>>> import numpy as np
>>> np.set_printoptions(suppress=True, linewidth=100)
>>> M = np.load("sample16.npy")
>>> print(M)
[[ 7 10  1]
 [ 0  0  0]
 [ 4  4  0]
 [ 3  6  1]
 [ 7  7  1]
 [ 0  0  0]
 [ 4  4  0]
 [ 0  0  0]
 [ 4  7  0]
 [ 3  3  1]
 [ 3  3  1]
 [ 4  7  0]
 [ 0  0  0]]
>>> C = M[[9, 5]].astype(float)
>>> for _ in range(5):
...     lab = np.linalg.norm(M[:, None] - C, axis=-1).argmin(axis=1)
...     C = np.array([M[lab == j].mean(axis=0) for j in range(2)])
... 
>>> print(lab)
[0 1 0 0 0 1 0 1 0 0 0 0 1]
>>> print(np.bincount(lab))
[9 4]
>>> print(np.abs(C[1] - C[0]).argmax())
1
>>> m1 = np.load("test13.npy")
>>> print(m1)
[[-3  0  0  0  0]
 [ 0 -1  0  0  0]
 [ 0  0 -1  0  0]
 [ 0  0  0 -3  0]
 [ 0  0  0  0 -1]]
>>> # splits into 5 blocks
>>> print(round(np.linalg.eigvalsh(m1).min(), 1))
-3.0
>>> try:
...     np.linalg.cholesky(m1)
... except np.linalg.LinAlgError as e:
...     print("failed:", e)
... 
failed: Matrix is not positive definite
>>> print([round(float(np.linalg.det(m1[:i, :i])), 2) + 0 for i in range(1, 6)])
[-3.0, 3.0, -3.0, 9.0, -9.0]
>>> B = m1 / np.linalg.norm(m1, axis=1, keepdims=True)
>>> gram = B @ B.T
>>> print((gram - 2 * np.eye(5)).round(6).argmax(axis=1))
[1 0 0 0 0]
>>> print(gram)
[[1. 0. 0. 0. 0.]
 [0. 1. 0. 0. 0.]
 [0. 0. 1. 0. 0.]
 [0. 0. 0. 1. 0.]
 [0. 0. 0. 0. 1.]]
>>> print(np.argwhere(np.triu(np.abs(gram) > 0.95, 1)))
[]
>>> print(np.round(np.linalg.norm(B, axis=1), 1))
[1. 1. 1. 1. 1.]
